$ python -q
>>> import numpy as np
>>> np.set_printoptions(precision=4, suppress=True, linewidth=200)
>>> m1 = np.loadtxt("run15.csv", delimiter=",")
>>> m1
array([[ 4., -3., -3.],
       [-3.,  4., -3.],
       [-3., -3.,  4.]])
>>> # equal to its transpose
>>> round(float(np.linalg.norm(m1)), 4)
10.0995
>>> np.count_nonzero(m1)
np.int64(9)
>>> np.linalg.svd(m1, compute_uv=False)
array([7., 7., 2.])
>>> np.linalg.matrix_rank(m1)
np.int64(3)
>>> m1.shape
(3, 3)
>>> U, sigma, Vt = np.linalg.svd(m1, full_matrices=False)
>>> (sigma > 1e-8).sum()
np.int64(3)
>>> np.round(Vt @ Vt.T, 4) + 0
array([[1., 0., 0.],
       [0., 1., 0.],
       [0., 0., 1.]])
>>> np.cumsum(sigma ** 2) / np.sum(sigma ** 2)
array([0.4804, 0.9608, 1.    ])
>>> np.allclose(U * sigma @ Vt, m1)
True
>>> sigma
array([7., 7., 2.])
>>> Y = np.array([[7], [4], [1]])
>>> A = np.block([[np.zeros((3, 3)), Y], [Y.T, np.zeros((1, 1))]])
>>> A
array([[0., 0., 0., 7.],
       [0., 0., 0., 4.],
       [0., 0., 0., 1.],
       [7., 4., 1., 0.]])
>>> rank = np.linalg.matrix_rank(A)
>>> rank
np.int64(2)
>>> null = np.linalg.svd(A)[2][rank:].T
>>> null @ null.T
array([[ 0.2576, -0.4242, -0.1061,  0.    ],
       [-0.4242,  0.7576, -0.0606,  0.    ],
       [-0.1061, -0.0606,  0.9848,  0.    ],
       [ 0.    ,  0.    ,  0.    ,  0.    ]])
>>> [int(np.linalg.matrix_rank(A[:i])) for i in range(1, len(A) + 1)]
[1, 1, 1, 2]
>>> np.allclose(A @ null, 0)
True
>>> rng = np.random.default_rng(339999)
>>> labels = rng.permutation(4)
>>> labels
array([2, 3, 0, 1])
>>> Y = A[labels][:, labels]
>>> Y
array([[0., 1., 0., 0.],
       [1., 0., 7., 4.],
       [0., 7., 0., 0.],
       [0., 4., 0., 0.]])
>>> round(np.linalg.det(Y), 4), np.round(np.linalg.det(A[labels]), 4)
(np.float64(0.0), np.float64(0.0))
